$ ipython --no-banner

In [1]: import numpy as np

In [2]: import numpy.linalg as la

In [3]: np.set_printoptions(precision=3, suppress=True, linewidth=120)

In [4]: arr = np.loadtxt("mat.csv", delimiter=",")

In [5]: print(arr)
[[ 0.752  0.057  0.121]
 [ 1.337  0.938 -0.969]
 [-0.621 -0.331  0.104]
 [ 1.576  1.13  -0.959]]

In [6]: other = np.c_[arr[:, :1] @ np.array([[2]]), np.array([-2, -2, -2, 1])]

In [7]: print(other)
[[ 1.504 -2.   ]
 [ 2.674 -2.   ]
 [-1.242 -2.   ]
 [ 3.152  1.   ]]

In [8]: print(la.norm(la.qr(arr)[0].T @ other, axis=0) ** 2 / ((other ** 2).sum(axis=0) + 1e-12))
[1. 1.]

In [9]: print(la.matrix_rank(np.c_[arr, other]))
4

In [10]: print(np.round(la.lstsq(arr, other[:, 0])[0], 3) + 0)
[2. 0. 0.]

In [11]: print(la.matrix_rank(other))
2

In [12]: print(np.round(la.norm(other[1], 1), 3), round(la.norm(other[1], np.inf), 3))
4.674 2.674

In [13]: print(np.round(other[1] @ other[0], 3))
8.022

In [14]: print(np.round(la.norm(other[1] - other[0]), 3))
1.17

In [15]: w1 = np.array([[1, 1, 2], [-3, -1, -3], [-1, -2, -2]])

In [16]: c = np.array([3, 2, 3])

In [17]: H = np.maximum(arr @ w1 + c, 0)

In [18]: print(H)
[[3.46  2.453 4.091]
 [2.492 4.337 4.798]
 [3.268 1.502 2.543]
 [2.145 4.364 4.68 ]]

In [19]: print((H > 0).astype(int))
[[1 1 1]
 [1 1 1]
 [1 1 1]
 [1 1 1]]

In [20]: print((H > 0).mean(axis=0))
[1. 1. 1.]

In [21]: basis = np.array([[2, 3], [-1, 2], [-2, 3]])

In [22]: print(w1 @ basis)
[[ -3  11]
 [  1 -20]
 [  4 -13]]

In [23]: print((H @ basis).round(6).argmax(axis=1))
[1 1 1 1]

In [24]: blk = np.stack([arr, 2 * arr, arr[::-1]])

In [25]: print(blk.sum(axis=0))
[[ 3.832  1.301 -0.596]
 [ 3.39   2.483 -2.803]
 [-0.526 -0.055 -0.657]
 [ 5.48   3.447 -2.756]]

In [26]: print(np.einsum("bij,cij->bc", blk, blk))
[[ 9.376 18.752 -0.216]
 [18.752 37.505 -0.432]
 [-0.216 -0.432  9.376]]

In [27]: print(blk.shape)
(3, 4, 3)

In [28]: print(la.matrix_rank(blk))
[3 3 3]

In [29]: print(arr.shape)
(4, 3)

In [30]: print(la.svd(arr, compute_uv=False))
[3.   0.6  0.12]

In [31]: print(np.unravel_index(np.abs(arr).argmax(), arr.shape))
(np.int64(3), np.int64(0))

In [32]: print(arr.mean(axis=0))
[ 0.761  0.448 -0.426]

In [33]: print(round(la.norm(arr), 3))
3.062

In [34]: print(la.matrix_rank(arr))
3

In [35]: mat = np.loadtxt("block11.csv", delimiter=",")

In [36]: print(mat)
[[ 1.282 -1.685  3.348]
 [ 2.403 -3.653  6.814]
 [-0.008  0.05  -0.068]
 [-0.001 -0.025  0.043]
 [ 0.508 -0.922  1.708]
 [-2.991  4.489 -8.498]
 [ 0.653 -0.869  1.654]
 [ 0.685 -0.962  1.638]
 [-0.002  0.03  -0.012]
 [ 0.635 -0.86   1.645]
 [-0.516  0.885 -1.672]
 [ 0.566 -0.909  1.576]
 [-0.055 -0.009  0.056]
 [-1.23   1.812 -3.376]
 [-1.753  2.621 -5.064]
 [-1.201  1.777 -3.483]
 [ 1.824 -2.664  5.161]
 [-0.003 -0.012 -0.021]
 [ 0.055  0.059  0.01 ]
 [-1.312  1.879 -3.421]
 [ 1.24  -1.782  3.373]
 [-2.42   3.618 -6.803]
 [ 1.817 -2.708  5.15 ]
 [ 1.791 -2.7    5.13 ]
 [ 0.001 -0.043 -0.019]
 [-1.818  2.688 -5.117]]

In [37]: other = np.array([[1, 0], [0, 1]])

In [38]: basis = np.kron(other, arr)

In [39]: print(basis.shape)
(8, 6)

In [40]: print(basis)
[[ 0.752  0.057  0.121  0.     0.     0.   ]
 [ 1.337  0.938 -0.969  0.     0.    -0.   ]
 [-0.621 -0.331  0.104 -0.    -0.     0.   ]
 [ 1.576  1.13  -0.959  0.     0.    -0.   ]
 [ 0.     0.     0.     0.752  0.057  0.121]
 [ 0.     0.    -0.     1.337  0.938 -0.969]
 [-0.    -0.     0.    -0.621 -0.331  0.104]
 [ 0.     0.    -0.     1.576  1.13  -0.959]]

In [41]: print(round(la.norm(basis, 2), 3), round(float(la.norm(other, 2) * la.norm(arr, 2)), 3))
3.0 3.0
